% python3 -q
>>> import numpy as np
>>> np.set_printoptions(precision=2, suppress=True, linewidth=100)
>>> tidy = lambda a: np.round(a, 2) + 0
>>> A = np.load("mat.npy")
>>> print(A)
[[ 4.07  2.94  3.11  4.85  0.    1.13  1.25 -0.08  5.01  3.04  1.98  1.03]
 [ 4.11  2.97  2.98  5.17 -0.05  1.    0.99 -0.05  4.94  2.97  2.04  1.02]
 [ 3.95  2.86  3.01  4.99  0.06  1.14  0.99  0.05  5.    3.04  1.97  1.01]
 [ 3.94  2.85  3.13  4.86  0.02  0.95  1.03  0.14  5.05  3.02  1.82  0.96]
 [ 4.13  2.92  2.92  5.1  -0.22  0.99  0.91 -0.06  5.02  3.05  1.95  0.95]
 [ 3.92  3.05  3.01  5.03  0.02  1.07  1.    0.05  4.99  3.09  2.12  1.05]
 [ 4.02  3.05  3.08  4.98 -0.06  1.11  0.95  0.11  5.02  2.96  1.9   0.93]
 [ 3.97  2.94  3.1   5.11  0.    1.03  0.89  0.03  4.92  3.06  2.06  1.03]
 [ 4.09 -0.02  1.93  0.04 -0.12  0.06  2.23  4.15  5.03  4.91  3.25  1.  ]
 [ 3.92  0.15  1.94  0.03  0.1   0.03  2.    3.89  4.81  4.93  2.99  0.98]
 [ 3.95  0.    2.   -0.05  0.01 -0.04  2.17  3.95  5.06  5.    2.9   0.97]
 [ 4.14 -0.05  1.96  0.08  0.05  0.02  2.08  3.94  5.14  5.14  3.01  0.9 ]
 [ 3.97  0.06  1.98 -0.12 -0.02 -0.07  2.05  3.93  4.97  5.16  2.98  0.93]
 [ 4.02  0.07  1.97  0.06 -0.04 -0.07  1.99  4.04  4.78  4.95  2.95  0.9 ]
 [ 3.84 -0.12  1.79 -0.01 -0.04  0.18  1.93  4.19  5.14  5.11  3.01  1.11]
 [ 4.11 -0.11  2.07 -0.01 -0.07 -0.04  1.87  3.94  5.07  5.    2.95  0.98]]
>>> u = np.array([3, -2])
>>> print(tidy(np.polyval(u, A[8])))
[10.27 -2.06  3.79 -1.88 -2.36 -1.82  4.69 10.45 13.09 12.73  7.75  1.  ]
>>> U, sigma, VT = np.linalg.svd(A)
>>> print(np.argmax(sigma[:-1] / (sigma[1:] + 1e-6)) + 1)
2
>>> A2 = U[:, :2] @ np.diag(sigma[:2]) @ VT[:2]
>>> print(tidy(np.abs(A - A2).max()))
0.23
>>> proj = A @ np.linalg.solve(A.T @ A, A.T)
>>> print(tidy(proj @ A[:, 5]))
[ 1.13  1.    1.14  0.95  0.99  1.07  1.11  1.03  0.06  0.03 -0.04  0.02 -0.07 -0.07  0.18 -0.04]
>>> print(np.linalg.matrix_rank(A, rtol=0.1))
2
>>> print(round(np.log10(np.linalg.cond(A))))
3
>>> print(tidy(np.linalg.norm(A, 2) / np.linalg.norm(A)))
0.92
>>> M = np.loadtxt("run2.csv", delimiter=",")
>>> print(tidy(M))
[[ 1.    0.    0.    0.    0.    0.    0.    0.    0.    0.    0.    0.    0.    0.    0.    0.  ]
 [ 0.    1.    0.    0.    0.    0.    0.    0.    0.    0.    0.    0.    0.    0.    0.    0.  ]
 [ 0.    0.    1.    0.    0.    0.    0.    0.    0.    0.    0.    0.    0.    0.    0.    0.  ]
 [ 0.    0.    0.    0.71  0.    0.    0.    0.    0.71  0.    0.    0.    0.    0.    0.    0.  ]
 [ 0.    0.    0.    0.    1.    0.    0.    0.    0.    0.    0.    0.    0.    0.    0.    0.  ]
 [ 0.    0.    0.    0.    0.    1.    0.    0.    0.    0.    0.    0.    0.    0.    0.    0.  ]
 [ 0.    0.    0.    0.    0.    0.    1.    0.    0.    0.    0.    0.    0.    0.    0.    0.  ]
 [ 0.    0.    0.    0.    0.    0.    0.    1.    0.    0.    0.    0.    0.    0.    0.    0.  ]
 [ 0.    0.    0.   -0.71  0.    0.    0.    0.    0.71  0.    0.    0.    0.    0.    0.    0.  ]
 [ 0.    0.    0.    0.    0.    0.    0.    0.    0.    1.    0.    0.    0.    0.    0.    0.  ]
 [ 0.    0.    0.    0.    0.    0.    0.    0.    0.    0.    1.    0.    0.    0.    0.    0.  ]
 [ 0.    0.    0.    0.    0.    0.    0.    0.    0.    0.    0.    1.    0.    0.    0.    0.  ]
 [ 0.    0.    0.    0.    0.    0.    0.    0.    0.    0.    0.    0.    1.    0.    0.    0.  ]
 [ 0.    0.    0.    0.    0.    0.    0.    0.    0.    0.    0.    0.    0.    1.    0.    0.  ]
 [ 0.    0.    0.    0.    0.    0.    0.    0.    0.    0.    0.    0.    0.    0.    1.    0.  ]
 [ 0.    0.    0.    0.    0.    0.    0.    0.    0.    0.    0.    0.    0.    0.    0.    1.  ]]
>>> # splits into 15 blocks
>>> print(np.allclose(M @ M.T, M.T @ M))
True
>>> print(tidy(np.abs(np.linalg.eigvals(M)).max()))
1.0
>>> print(tidy(np.trace(M)))
15.41
>>> np.linalg.determinant(M)
Traceback (most recent call last):
  File "<python-input-22>", line 1, in <module>
    np.linalg.determinant(M)
    ^^^^^^^^^^^^^^^^^^^^^
AttributeError: module 'numpy.linalg' has no attribute 'determinant'
